$ python3 -q
>>> import numpy as np
>>> import numpy.linalg as la
>>> np.set_printoptions(precision=1, suppress=True, linewidth=200, floatmode="fixed")
>>> other = np.array([[0, 0], [-2, -1]])
>>> feats = np.kron(np.eye(2, dtype=int), other)
>>> print(feats)
[[ 0  0  0  0]
 [-2 -1  0  0]
 [ 0  0  0  0]
 [ 0  0 -2 -1]]
>>> (feats != 0).astype(int)
array([[0, 0, 0, 0],
       [1, 1, 0, 0],
       [0, 0, 0, 0],
       [0, 0, 1, 1]])
>>> np.sort(la.eigvals(feats).real)
array([-1.0, -1.0,  0.0,  0.0])
>>> np.round(la.det(feats), 1)
np.float64(0.0)
>>> np.flatnonzero(la.matrix_power((feats != 0) + (feats.T != 0) + np.eye(4), 4)[3])
array([2, 3])
>>> feats @ feats
array([[0, 0, 0, 0],
       [2, 1, 0, 0],
       [0, 0, 0, 0],
       [0, 0, 2, 1]])
>>> np.prod(np.diag(feats)), round(la.det(feats), 1)
(np.int64(0), np.float64(0.0))
>>> try:
...     la.inv(feats)
... except la.LinAlgError as e:
...     print(e)
... 
Singular matrix
>>> la.matrix_rank(feats - feats[0, 0] * np.eye(4))
np.int64(2)
>>> [int(la.matrix_rank(la.matrix_power(feats, p))) for p in range(1, 5)]
[2, 2, 2, 2]
>>> la.cond(feats) > 100
np.True_
>>> [round(float(x), 1) for x in la.svd(feats, compute_uv=False)[:3]]
[2.2, 2.2, 0.0]
>>> K = np.loadtxt("case9.csv", delimiter=",")
>>> print(K)
[[0.0 3.0 0.0 0.0 3.0 2.0 1.0 3.0 3.0 1.0 3.0 0.0 0.0 3.0]
 [2.0 3.0 3.0 3.0 0.0 2.0 1.0 3.0 1.0 3.0 1.0 1.0 3.0 0.0]
 [2.0 1.0 1.0 0.0 2.0 2.0 1.0 3.0 1.0 1.0 3.0 1.0 0.0 0.0]
 [1.0 2.0 2.0 1.0 0.0 1.0 2.0 2.0 0.0 2.0 0.0 3.0 0.0 3.0]
 [1.0 2.0 2.0 1.0 0.0 1.0 2.0 2.0 0.0 2.0 0.0 3.0 0.0 3.0]
 [3.0 2.0 1.0 1.0 1.0 1.0 0.0 2.0 2.0 2.0 0.0 2.0 2.0 2.0]
 [3.0 3.0 0.0 3.0 1.0 1.0 1.0 3.0 3.0 1.0 2.0 0.0 3.0 2.0]]
>>> other = K / np.sqrt((K ** 2).mean(axis=1, keepdims=True))
>>> la.norm(other, axis=1)
array([3.7, 3.7, 3.7, 3.7, 3.7, 3.7, 3.7])
>>> la.matrix_rank(K - K.mean(axis=1, keepdims=True))
np.int64(6)
>>> rng = np.random.default_rng(63)
>>> other = K + rng.integers(-2, 3, (7, 6)) @ rng.integers(-2, 3, (6, 14))
>>> other
array([[  4.0,  -5.0,   6.0,   0.0,  -9.0,  10.0, -11.0,   5.0,   1.0,  -5.0,  -3.0,   2.0,  14.0,  -3.0],
       [  1.0,   0.0,   6.0,   5.0,  -4.0,  -3.0,  -1.0,  10.0,  -6.0,   2.0,   5.0,   4.0,   4.0,  -1.0],
       [  1.0,   2.0,  -1.0,   5.0,   7.0,  -7.0,   7.0,   5.0,  -5.0,   4.0,   5.0,   0.0,  -7.0,   2.0],
       [ -5.0,   2.0,   2.0,  11.0,  12.0,   3.0,   2.0,   2.0,   2.0,  12.0,  -4.0,   1.0, -10.0,   9.0],
       [  0.0,  -4.0,   5.0,  -5.0,  -8.0,  -2.0,   1.0,   9.0, -10.0,   1.0,   0.0,   1.0,   6.0,  -2.0],
       [  4.0,  -2.0,   6.0,   8.0,   0.0,  -2.0,  -3.0,   7.0,  -6.0,   8.0,  -9.0,   3.0,   5.0,   3.0],
       [ -5.0,  -3.0,   1.0,   8.0,   5.0,  -1.0,   0.0,  10.0,  -4.0,   5.0,   6.0,  -3.0,  -4.0,   2.0]])
>>> np.abs(other - K).sum(axis=1)
array([88.0, 44.0, 52.0, 64.0, 59.0, 57.0, 59.0])
>>> np.round(la.svd(other - K, compute_uv=False), 1) + 0
array([38.2, 27.4, 20.2, 12.1,  7.7,  3.9,  0.0])
>>> mat = np.array([[1, 0, -1, 2, 1, -1, 1, 0],
...     [0, 0, -2, 1, 2, -1, 1, -2],
...     [0, 1, -1, 1, 1, 1, 2, 2],
...     [0, 1, 0, 0, 2, 1, -2, -2],
...     [1, 0, 2, -2, -1, -2, 1, 1],
...     [0, 1, -1, 1, 1, 1, 2, 2],
...     [-1, 0, 1, -2, 1, 0, 2, 1],
...     [-2, -1, 2, -1, 1, 2, 1, 2]])
>>> Uu, sv, Vh = la.svd(feats)
>>> evecs = Vh[:(sv > 1e-8).sum()]
>>> x0 = feats[2] + 3 * feats[3] + rng.integers(2) * np.eye(4)[1]
>>> x0
array([ 0.0,  1.0, -6.0, -3.0])
>>> np.diag(evecs.T @ evecs)
array([0.8, 0.2, 0.8, 0.2])
>>> evecs.T @ evecs
array([[0.8, 0.4, 0.0, 0.0],
       [0.4, 0.2, 0.0, 0.0],
       [0.0, 0.0, 0.8, 0.4],
       [0.0, 0.0, 0.4, 0.2]])
>>> print(np.allclose(evecs.T @ evecs @ x0, x0))
False
